$ ipython --no-banner

In [1]: import numpy as np

In [2]: np.set_printoptions(precision=1, suppress=True, linewidth=140, sign=" ")

In [3]: arr = np.load("m.npy")

In [4]: print(arr)
[[ 1  0  0  0  0  0  0  0  0]
 [ 0  1  0  0  0  0  0  0  0]
 [ 1  1  1  0  0  0  0  0  0]
 [ 3 -3  2  1  0  0  0  0  0]
 [ 1 -1 -3 -3  1  0  0  0  0]
 [ 3 -1  3  2 -3  1  0  0  0]
 [-3  2 -2 -1 -1  0  1  0  0]
 [ 0 -1 -3  0  1  3 -1  1  0]
 [ 0  0 -3  1 -1 -3  3 -2  1]]

In [5]: Y = arr / np.linalg.norm(arr, axis=1, keepdims=True)

In [6]: gram = Y @ Y.T

In [7]: print(np.linalg.norm(Y, axis=1))
[ 1.  1.  1.  1.  1.  1.  1.  1.  1.]

In [8]: print((np.abs(gram) > 0.9).astype(int))
[[ 1  0  0  0  0  0  0  0  0]
 [ 0  1  0  0  0  0  0  0  0]
 [ 0  0  1  0  0  0  0  0  0]
 [ 0  0  0  1  0  0  1  0  0]
 [ 0  0  0  0  1  0  0  0  0]
 [ 0  0  0  0  0  1  0  0  0]
 [ 0  0  0  1  0  0  1  0  0]
 [ 0  0  0  0  0  0  0  1  0]
 [ 0  0  0  0  0  0  0  0  1]]

In [9]: print(np.argwhere(np.triu(np.abs(gram) > 0.95, 1)))
[]

In [10]: print(gram)
[[ 1.   0.   0.6  0.6  0.2  0.5 -0.7  0.   0. ]
 [ 0.   1.   0.6 -0.6 -0.2 -0.2  0.4 -0.2  0. ]
 [ 0.6  0.6  1.   0.2 -0.4  0.5 -0.4 -0.5 -0.3]
 [ 0.6 -0.6  0.2  1.  -0.1  0.7 -0.9 -0.1 -0.2]
 [ 0.2 -0.2 -0.4 -0.1  1.  -0.5  0.1  0.5  0.2]
 [ 0.5 -0.2  0.5  0.7 -0.5  1.  -0.6 -0.3 -0.2]
 [-0.7  0.4 -0.4 -0.9  0.1 -0.6  1.   0.1  0.3]
 [ 0.  -0.2 -0.5 -0.1  0.5 -0.3  0.1  1.  -0.2]
 [ 0.   0.  -0.3 -0.2  0.2 -0.2  0.3 -0.2  1. ]]

In [11]: def softmax(z):
    ...:     e = np.exp(z - z.max(axis=-1, keepdims=True))
    ...:     return e / e.sum(axis=-1, keepdims=True)
    ...: 

In [12]: print(np.round(softmax(arr[7] + -3), 1) + 0)
[ 0.   0.   0.   0.   0.1  0.7  0.   0.1  0. ]

In [13]: print(np.round(softmax(10 * arr[7]), 1) + 0)
[ 0.  0.  0.  0.  0.  1.  0.  0.  0.]

In [14]: att = arr @ arr.T / np.sqrt(9)

In [15]: print(np.round(softmax(att), 1) + 0)
[[ 0.1  0.1  0.1  0.2  0.1  0.2  0.   0.1  0.1]
 [ 0.1  0.2  0.2  0.   0.1  0.1  0.2  0.1  0.1]
 [ 0.1  0.1  0.2  0.1  0.   0.4  0.   0.   0. ]
 [ 0.   0.   0.   0.7  0.   0.3  0.   0.   0. ]
 [ 0.   0.   0.   0.   1.   0.   0.   0.   0. ]
 [ 0.   0.   0.   0.   0.   1.   0.   0.   0. ]
 [ 0.   0.   0.   0.   0.   0.   1.   0.   0. ]
 [ 0.   0.   0.   0.   0.   0.   0.   1.   0. ]
 [ 0.   0.   0.   0.   0.   0.   0.   0.   1. ]]

In [16]: f = np.array([2, 1, -2])

In [17]: print(np.cross(arr[1, :3], arr[3, :3]))
[ 2  0 -3]

In [18]: print(np.polyval(f, arr[1]))
[-2  1 -2 -2 -2 -2 -2 -2 -2]

In [19]: Y = arr[0, 0] * arr[1:] - np.outer(arr[1:, 0], arr[0])

In [20]: print(Y)
[[ 0  1  0  0  0  0  0  0  0]
 [ 0  1  1  0  0  0  0  0  0]
 [ 0 -3  2  1  0  0  0  0  0]
 [ 0 -1 -3 -3  1  0  0  0  0]
 [ 0 -1  3  2 -3  1  0  0  0]
 [ 0  2 -2 -1 -1  0  1  0  0]
 [ 0 -1 -3  0  1  3 -1  1  0]
 [ 0  0 -3  1 -1 -3  3 -2  1]]

In [21]: print(arr[:, 0] / arr[0, 0])
[ 1.  0.  1.  3.  1.  3. -3.  0.  0.]

In [22]: data = np.array([[25, 0, -40, 0], [0, 5, 0, -8], [45, 0, -20, 0], [0, 9, 0, -4]])

In [23]: # 2 groups of indices that never mix

In [24]: Y = np.array([[0, 0], [1, 3]])

In [25]: W2 = np.kron(Y, data)

In [26]: print(W2)
[[   0    0    0    0    0    0    0    0]
 [   0    0    0    0    0    0    0    0]
 [   0    0    0    0    0    0    0    0]
 [   0    0    0    0    0    0    0    0]
 [  25    0  -40    0   75    0 -120    0]
 [   0    5    0   -8    0   15    0  -24]
 [  45    0  -20    0  135    0  -60    0]
 [   0    9    0   -4    0   27    0  -12]]

In [27]: print(np.linalg.matrix_rank(W2))
4

In [28]: print(round(float(np.linalg.norm(W2, 2)), 1), np.round(np.linalg.norm(Y, 2) * np.linalg.norm(data, 2), 1))
206.2 206.2

In [29]: print(np.poly(data))
[    1.    -6.  1357. -1560. 67600.]

In [30]: print(np.kron(np.eye(2, dtype=int), data))
[[ 25   0 -40   0   0   0   0   0]
 [  0   5   0  -8   0   0   0   0]
 [ 45   0 -20   0   0   0   0   0]
 [  0   9   0  -4   0   0   0   0]
 [  0   0   0   0  25   0 -40   0]
 [  0   0   0   0   0   5   0  -8]
 [  0   0   0   0  45   0 -20   0]
 [  0   0   0   0   0   9   0  -4]]

In [31]: print(np.linalg.eigvals(data))
[ 2.5+36.j   2.5-36.j   0.5 +7.2j  0.5 -7.2j]

In [32]: print(round(np.linalg.det(data[::-1]), 1))
67600.0

In [33]: print(round(np.linalg.det(data.T), 1))
67600.0

In [34]: print(round(np.linalg.eigvals(data).sum().real, 1))
6.0

In [35]: Y = np.linalg.inv(data)

In [36]: print(round(np.linalg.slogdet(data)[0], 1))
1.0

In [37]: print(np.linalg.inv(Y))
[[ 25.  -0. -40.  -0.]
 [ -0.   5.  -0.  -8.]
 [ 45.   0. -20.   0.]
 [  0.   9.   0.  -4.]]

In [38]: print(np.round(data @ Y, 1) + 0)
[[ 1.  0.  0.  0.]
 [ 0.  1.  0.  0.]
 [ 0.  0.  1.  0.]
 [ 0.  0.  0.  1.]]

In [39]: print((np.abs(Y) > 1e-9).astype(int))
[[ 1  0  1  0]
 [ 0  1  0  1]
 [ 1  0  1  0]
 [ 0  1  0  1]]

In [40]: print(np.sort(np.linalg.eigvals(data).real))
[ 0.5  0.5  2.5  2.5]

In [41]: f = np.array([-2, -3, 2])

In [42]: print(np.correlate(data[1], data[3], "full"))
[  0 -20   0  77   0 -72   0]

In [43]: print(np.cross(data[1, :3], data[3, :3]))
[ 0  0  0]

In [44]: print(np.convolve(data[1], f))
[  0 -10 -15  26  24 -16]

In [45]: print(np.array([np.convolve(row, f, "same") for row in data]))
[[ -75  130  120  -80]
 [ -10  -15   26   24]
 [-135  130   60  -40]
 [ -18  -27   26   12]]

In [46]: print(np.polyval(f, data[1]))
[   2  -63    2 -102]

In [47]: f = np.array([0, 3, 3, 0, 0, 2, 2, 2]) + 0.5

In [48]: feats = np.outer(f, f) / (f @ f)

In [49]: print(feats.round(1) + 0)
[[ 0.   0.   0.   0.   0.   0.   0.   0. ]
 [ 0.   0.3  0.3  0.   0.   0.2  0.2  0.2]
 [ 0.   0.3  0.3  0.   0.   0.2  0.2  0.2]
 [ 0.   0.   0.   0.   0.   0.   0.   0. ]
 [ 0.   0.   0.   0.   0.   0.   0.   0. ]
 [ 0.   0.2  0.2  0.   0.   0.1  0.1  0.1]
 [ 0.   0.2  0.2  0.   0.   0.1  0.1  0.1]
 [ 0.   0.2  0.2  0.   0.   0.1  0.1  0.1]]

In [50]: Y = feats / np.linalg.norm(feats, axis=1, keepdims=True)

In [51]: gram = Y @ Y.T

In [52]: print(gram)
[[ 1.  1.  1.  1.  1.  1.  1.  1.]
 [ 1.  1.  1.  1.  1.  1.  1.  1.]
 [ 1.  1.  1.  1.  1.  1.  1.  1.]
 [ 1.  1.  1.  1.  1.  1.  1.  1.]
 [ 1.  1.  1.  1.  1.  1.  1.  1.]
 [ 1.  1.  1.  1.  1.  1.  1.  1.]
 [ 1.  1.  1.  1.  1.  1.  1.  1.]
 [ 1.  1.  1.  1.  1.  1.  1.  1.]]

In [53]: print(np.linalg.norm(Y, axis=1))
[ 1.  1.  1.  1.  1.  1.  1.  1.]

In [54]: print(gram[7])
[ 1.  1.  1.  1.  1.  1.  1.  1.]

In [55]: print((gram - 2 * np.eye(8)).round(6).argmax(axis=1))
[ 1  0  0  0  0  0  0  0]

In [56]: print(np.degrees(np.arccos(np.clip(gram[7, 1], -1, 1))))
0.0

In [57]: print((np.abs(gram) > 0.9).astype(int))
[[ 1  1  1  1  1  1  1  1]
 [ 1  1  1  1  1  1  1  1]
 [ 1  1  1  1  1  1  1  1]
 [ 1  1  1  1  1  1  1  1]
 [ 1  1  1  1  1  1  1  1]
 [ 1  1  1  1  1  1  1  1]
 [ 1  1  1  1  1  1  1  1]
 [ 1  1  1  1  1  1  1  1]]

In [58]: x0 = np.array([3, 2, 2, 0, 1, 1, 0, 1])

In [59]: print(feats @ x0)
[ 0.2  1.7  1.7  0.2  0.2  1.2  1.2  1.2]

In [60]: print(np.round(np.eye(8) - feats, 1) + 0)
[[ 1.   0.   0.   0.   0.   0.   0.   0. ]
 [ 0.   0.7 -0.3  0.   0.  -0.2 -0.2 -0.2]
 [ 0.  -0.3  0.7  0.   0.  -0.2 -0.2 -0.2]
 [ 0.   0.   0.   1.   0.   0.   0.   0. ]
 [ 0.   0.   0.   0.   1.   0.   0.   0. ]
 [ 0.  -0.2 -0.2  0.   0.   0.9 -0.1 -0.1]
 [ 0.  -0.2 -0.2  0.   0.  -0.1  0.9 -0.1]
 [ 0.  -0.2 -0.2  0.   0.  -0.1 -0.1  0.9]]

In [61]: print(feats @ feats @ x0)
[ 0.2  1.7  1.7  0.2  0.2  1.2  1.2  1.2]

In [62]: print(np.round((x0 - feats @ x0) @ (feats @ x0), 1))
-0.0
